$ python3 -q
>>> import numpy as np
>>> import numpy.linalg as la
>>> np.set_printoptions(precision=3, suppress=True, linewidth=200)
>>> E = np.array([[4, 6, 2, 5, 0, 0, 0, 0],
...     [4, -3, -1, -6, 0, 0, 0, 0],
...     [9, -4, 0, -6, 0, 0, 0, 0],
...     [3, 9, -2, -5, 0, 0, 0, 0],
...     [0, 0, 0, 0, 6, 9, 9, 9],
...     [0, 0, 0, 0, 4, -7, 8, 4],
...     [0, 0, 0, 0, 4, 8, 2, -3],
...     [0, 0, 0, 0, 8, 8, 7, 4]])
>>> # 2 groups of indices that never mix
>>> blk = np.stack([E, 5 * E, E[::-1]])
>>> (blk @ E.T).shape
(3, 8, 8)
>>> la.matrix_rank(blk)
array([8, 8, 8])
>>> np.einsum("bij,cij->bc", blk, blk)
array([[ 1105,  5525,     0],
       [ 5525, 27625,     0],
       [    0,     0,  1105]])
>>> la.matrix_rank(blk.reshape(3, -1))
np.int64(2)
>>> blk.sum(axis=0)
array([[ 24,  36,  12,  30,   8,   8,   7,   4],
       [ 24, -18,  -6, -36,   4,   8,   2,  -3],
       [ 54, -24,   0, -36,   4,  -7,   8,   4],
       [ 18,  54, -12, -30,   6,   9,   9,   9],
       [  3,   9,  -2,  -5,  36,  54,  54,  54],
       [  9,  -4,   0,  -6,  24, -42,  48,  24],
       [  4,  -3,  -1,  -6,  24,  48,  12, -18],
       [  4,   6,   2,   5,  48,  48,  42,  24]])
>>> F = np.load("x.npy")
>>> F
array([[0, 0, 2, 1, 0, 0, 0, 1, 0],
       [0, 0, 0, 0, 0, 0, 2, 0, 0],
       [0, 0, 0, 0, 0, 0, 0, 3, 0],
       [0, 0, 0, 0, 0, 2, 1, 0, 0],
       [0, 0, 0, 0, 0, 3, 0, 0, 0],
       [2, 0, 2, 0, 3, 0, 3, 0, 2],
       [0, 0, 3, 0, 1, 0, 2, 0, 0],
       [0, 0, 0, 0, 0, 3, 0, 0, 0],
       [0, 0, 0, 0, 2, 2, 0, 0, 0],
       [0, 0, 0, 0, 0, 0, 0, 0, 0]])
>>> Uu, sigma, Vt = la.svd(F)
>>> sigma.round(3) + 0
array([6.591, 5.088, 3.32 , 2.652, 2.141, 1.268, 0.654, 0.   , 0.   ])
>>> Y = Uu[:, :7] @ np.diag(sigma[:7]) @ Vt[:7]
>>> np.round(la.norm(F - Y, 2), 3), np.round(sigma[7], 3)
(np.float64(0.0), np.float64(0.0))
>>> np.round(np.abs(F - Y).max(), 3)
np.float64(0.0)
>>> Y.round(3) + 0
array([[0., 0., 2., 1., 0., 0., 0., 1., 0.],
       [0., 0., 0., 0., 0., 0., 2., 0., 0.],
       [0., 0., 0., 0., 0., 0., 0., 3., 0.],
       [0., 0., 0., 0., 0., 2., 1., 0., 0.],
       [0., 0., 0., 0., 0., 3., 0., 0., 0.],
       [2., 0., 2., 0., 3., 0., 3., 0., 2.],
       [0., 0., 3., 0., 1., 0., 2., 0., 0.],
       [0., 0., 0., 0., 0., 3., 0., 0., 0.],
       [0., 0., 0., 0., 2., 2., 0., 0., 0.],
       [0., 0., 0., 0., 0., 0., 0., 0., 0.]])
>>> A = np.loadtxt("layer6.csv", delimiter=",")
>>> A
array([[1., 0., 0., 0., 0., 0., 0., 0., 0., 0.],
       [1., 1., 0., 0., 0., 0., 0., 0., 0., 0.],
       [1., 0., 1., 0., 0., 0., 0., 0., 0., 0.],
       [2., 0., 2., 1., 0., 0., 0., 0., 0., 0.],
       [1., 0., 1., 0., 1., 0., 0., 0., 0., 0.],
       [2., 2., 0., 1., 3., 1., 0., 0., 0., 0.],
       [0., 1., 0., 3., 3., 0., 1., 0., 0., 0.],
       [2., 0., 1., 1., 1., 1., 2., 1., 0., 0.],
       [2., 0., 3., 0., 2., 0., 3., 2., 1., 0.],
       [0., 1., 3., 3., 0., 1., 0., 1., 2., 1.]])
>>> Y = A / np.sqrt((A ** 2).mean(axis=1, keepdims=True))
>>> Y[2]
array([2.236, 0.   , 2.236, 0.   , 0.   , 0.   , 0.   , 0.   , 0.   , 0.   ])
